In [1]: import numpy as np

In [2]: from numpy import linalg as LA

In [3]: np.set_printoptions(precision=3, suppress=True, linewidth=140, floatmode="fixed")

In [4]: rd = lambda a: np.round(a, 3) + 0

In [5]: K = 0.2 ** np.abs(np.subtract.outer(np.arange(3), np.arange(3)))

In [6]: rd(K)
Out[6]: 
array([[1.000, 0.200, 0.040],
       [0.200, 1.000, 0.200],
       [0.040, 0.200, 1.000]])

In [7]: rng = np.random.default_rng(227818)

In [8]: z = rng.permutation(3)

In [9]: z
Out[9]: array([1, 0, 2])

In [10]: A2 = K[z][:, z]

In [11]: np.diag(A2)
Out[11]: array([1.000, 1.000, 1.000])

In [12]: rd(LA.det(A2)), rd(LA.det(K[z]))
Out[12]: (np.float64(0.922), np.float64(-0.922))

In [13]: z = rng.permutation(3)

In [14]: A2 = K[:, z] * rng.choice([-1, 1], 3)

In [15]: rd(A2)
Out[15]: 
array([[-0.040, -1.000,  0.200],
       [-0.200, -0.200,  1.000],
       [-1.000, -0.040,  0.200]])

In [16]: left, _, vt = LA.svd(K.T @ A2)

In [17]: rd(LA.lstsq(K, A2)[0])
Out[17]: 
array([[ 0.000, -1.000,  0.000],
       [ 0.000,  0.000,  1.000],
       [-1.000,  0.000,  0.000]])

In [18]: z
Out[18]: array([2, 0, 1])

In [19]: mat = np.array([[1, -1, -1, 1, -1, 1, 1, -1],
    ...:     [1, -1, -1, 1, 1, -1, -1, 1],
    ...:     [1, -1, 1, -1, 1, -1, 1, -1]])

In [20]: mat
Out[20]: 
array([[ 1, -1, -1,  1, -1,  1,  1, -1],
       [ 1, -1, -1,  1,  1, -1, -1,  1],
       [ 1, -1,  1, -1,  1, -1,  1, -1]])

In [21]: vec = np.array([0, 7, 2, 2, -7, 9, -5, -7])

In [22]: h = np.maximum(mat @ vec, 0)

In [23]: np.maximum(mat @ vec, 0) - np.maximum(-mat @ vec, 0)
Out[23]: array([ 11, -25, -21])

In [24]: np.flatnonzero(h > 1e-9)
Out[24]: array([0])

In [25]: mat.T @ h
Out[25]: array([ 11, -11, -11,  11, -11,  11,  11, -11])

In [26]: rd(np.tanh(mat @ vec))
Out[26]: array([ 1.000, -1.000, -1.000])

In [27]: h
Out[27]: array([11,  0,  0])

In [28]: A2 = mat / np.sqrt((mat ** 2).mean(axis=1, keepdims=True))

In [29]: LA.matrix_rank(mat - mat.mean(axis=1, keepdims=True))
Out[29]: np.int64(3)

In [30]: LA.matrix_rank(A2) == LA.matrix_rank(mat)
Out[30]: np.True_

In [31]: A2[0]
Out[31]: array([ 1.000, -1.000, -1.000,  1.000, -1.000,  1.000,  1.000, -1.000])

In [32]: r0 = np.array([2, -1])

In [33]: np.convolve(mat[2], r0)
Out[33]: array([ 2, -3,  3, -3,  3, -3,  3, -3,  1])

In [34]: np.array([np.convolve(row, r0, "same") for row in mat])
Out[34]: 
array([[ 2, -3, -1,  3, -3,  3,  1, -3],
       [ 2, -3, -1,  3,  1, -3, -1,  3],
       [ 2, -3,  3, -3,  3, -3,  3, -3]])

In [35]: np.polyval(r0, mat[2])
Out[35]: array([ 1, -3,  1, -3,  1, -3,  1, -3])

In [36]: W0 = np.array([[-1.0, -0.1, 0.1],
    ...:     [1.2, 1.2, -1.4],
    ...:     [-0.8, 0.8, -0.2],
    ...:     [1.4, 0.8, -0.2],
    ...:     [1.7, -0.7, -0.5],
    ...:     [-0.7, -1.2, -1.5],
    ...:     [1.8, -1.0, 1.7],
    ...:     [-0.3, 0.7, -1.5],
    ...:     [0.5, 0.0, -0.4],
    ...:     [0.5, -0.1, -0.3],
    ...:     [-0.6, -0.8, 0.1],
    ...:     [0.2, 0.2, -0.1],
    ...:     [-0.6, 0.1, 0.1],
    ...:     [-0.7, 1.5, 0.2],
    ...:     [1.9, -0.2, 1.9],
    ...:     [0.3, -0.2, -0.5],
    ...:     [1.5, -2.3, 0.1]])

In [37]: W0[5] *= 3

In [38]: rd(W0)
Out[38]: 
array([[-1.000, -0.100,  0.100],
       [ 1.200,  1.200, -1.400],
       [-0.800,  0.800, -0.200],
       [ 1.400,  0.800, -0.200],
       [ 1.700, -0.700, -0.500],
       [-2.100, -3.600, -4.500],
       [ 1.800, -1.000,  1.700],
       [-0.300,  0.700, -1.500],
       [ 0.500,  0.000, -0.400],
       [ 0.500, -0.100, -0.300],
       [-0.600, -0.800,  0.100],
       [ 0.200,  0.200, -0.100],
       [-0.600,  0.100,  0.100],
       [-0.700,  1.500,  0.200],
       [ 1.900, -0.200,  1.900],
       [ 0.300, -0.200, -0.500],
       [ 1.500, -2.300,  0.100]])

In [39]: vec = np.array([-2, -1, 0])

In [40]: y = W0 @ vec

In [41]: rd(LA.lstsq(W0, y)[0])
Out[41]: array([-2.000, -1.000,  0.000])

In [42]: rd(LA.solve(W0.T @ W0, W0.T @ y))
Out[42]: array([-2.000, -1.000,  0.000])

In [43]: y = y + 0.02 * rng.normal(size=17)

In [44]: rd(y)
Out[44]: 
array([ 2.132, -3.605,  0.786, -3.643, -2.701,  7.806, -2.591, -0.088, -0.967, -0.888,  1.984, -0.577,  1.118, -0.128, -3.583, -0.379,
       -0.707])

In [45]: beta, *_ = LA.lstsq(W0, y)

In [46]: rd(LA.norm(y - W0 @ beta))
Out[46]: np.float64(0.083)

In [47]: left, s, vt = LA.svd(W0, full_matrices=False)

In [48]: (s > 1e-8).sum()
Out[48]: np.int64(3)

In [49]: np.abs(left[:, 0]).round(6).argmax()
Out[49]: np.int64(5)

In [50]: rd(np.sqrt((s ** 2).sum())), rd(LA.norm(W0))
Out[50]: (np.float64(9.013), np.float64(9.013))

In [51]: Q, _ = LA.qr(np.array([[0.6, -0.3, 1.0, 1.3],
    ...:     [0.1, -0.5, -0.2, 0.1],
    ...:     [0.2, 0.9, -0.4, -1.0],
    ...:     [2.7, 0.3, -0.2, -1.4]]))

In [52]: evals = np.array([1, -9, 0, -5])

In [53]: data = Q @ np.diag(evals) @ Q.T

In [54]: rd(data)
Out[54]: 
array([[-1.545, -2.669,  1.475,  0.555],
       [-2.669, -4.681,  1.386,  0.701],
       [ 1.475,  1.386, -7.605,  0.258],
       [ 0.555,  0.701,  0.258,  0.832]])

In [55]: [round(float(LA.det(data[:i, :i])), 2) + 0 for i in range(1, 5)]
Out[55]: [-1.55, 0.11, 1.39, 0.0]

In [56]: left, s, vt = LA.svd(data)

In [57]: rd(s)
Out[57]: array([9.000, 5.000, 1.000, 0.000])

In [58]: A2 = left[:, :3] @ np.diag(s[:3]) @ vt[:3]

In [59]: LA.matrix_rank(A2)
Out[59]: np.int64(3)

In [60]: hat = np.triu(np.array([[2, 0, 2, 3], [0, -2, -2, 3], [0, 2, 2, 1], [3, -3, 0, 0]]), 1) + np.eye(4)

In [61]: A2 = hat @ data @ LA.inv(hat)

In [62]: rd(np.poly(A2))
Out[62]: array([  1.000,  13.000,  31.000, -45.000,   0.000])

In [63]: rd(LA.det(A2))
Out[63]: np.float64(0.0)

In [64]: rd(hat @ data - data @ hat)
Out[64]: 
array([[  4.616,   4.874, -16.682,  14.179],
       [ -1.285,  -0.669,  11.961,  22.642],
       [  0.555,   0.701,   0.080,  -0.146],
       [  0.000,   0.000,   0.291,  -4.026]])

In [65]: LA.matrix_rank(A2)
Out[65]: np.int64(3)

In [66]: arr = np.loadtxt("block6.csv", delimiter=",")

In [67]: arr
Out[67]: 
array([[-0.100,  0.200,  0.403],
       [-0.800, -0.200,  2.517],
       [ 0.200, -0.900, -1.285],
       [-0.500,  1.100,  0.967],
       [ 0.600, -2.000, -1.710],
       [-0.500, -0.800,  1.135],
       [-0.400, -0.200,  1.128],
       [ 0.000,  1.200, -0.159],
       [-1.100, -0.700,  3.334],
       [-0.900, -2.100,  2.782],
       [-0.500,  0.500,  1.542],
       [-0.400,  0.300,  1.151],
       [ 0.700,  0.400, -1.714],
       [ 0.000,  1.300, -0.447],
       [ 0.200, -2.000, -0.172],
       [ 1.000,  0.800, -3.191],
       [-1.700,  0.200,  5.550],
       [ 0.500,  0.200, -1.080],
       [ 0.000,  0.000,  0.207],
       [ 1.100, -0.400, -3.148],
       [-0.700,  0.100,  1.671],
       [-1.100, -1.600,  3.619],
       [-0.200,  0.600,  0.910],
       [ 0.200,  0.000, -0.648],
       [-0.900, -0.700,  3.131]])

In [68]: dist = LA.norm(arr[:, None] - arr[None], axis=-1)

In [69]: dist.shape
Out[69]: (25, 25)

In [70]: np.flatnonzero(dist[22] < dist.mean() / 2)
Out[70]: array([ 0,  3,  6,  7, 10, 11, 18, 20, 22])

In [71]: dist.mean(axis=1).argmax()
Out[71]: np.int64(16)

In [72]: np.unravel_index(dist.round(6).argmax(), dist.shape)
Out[72]: (np.int64(15), np.int64(16))
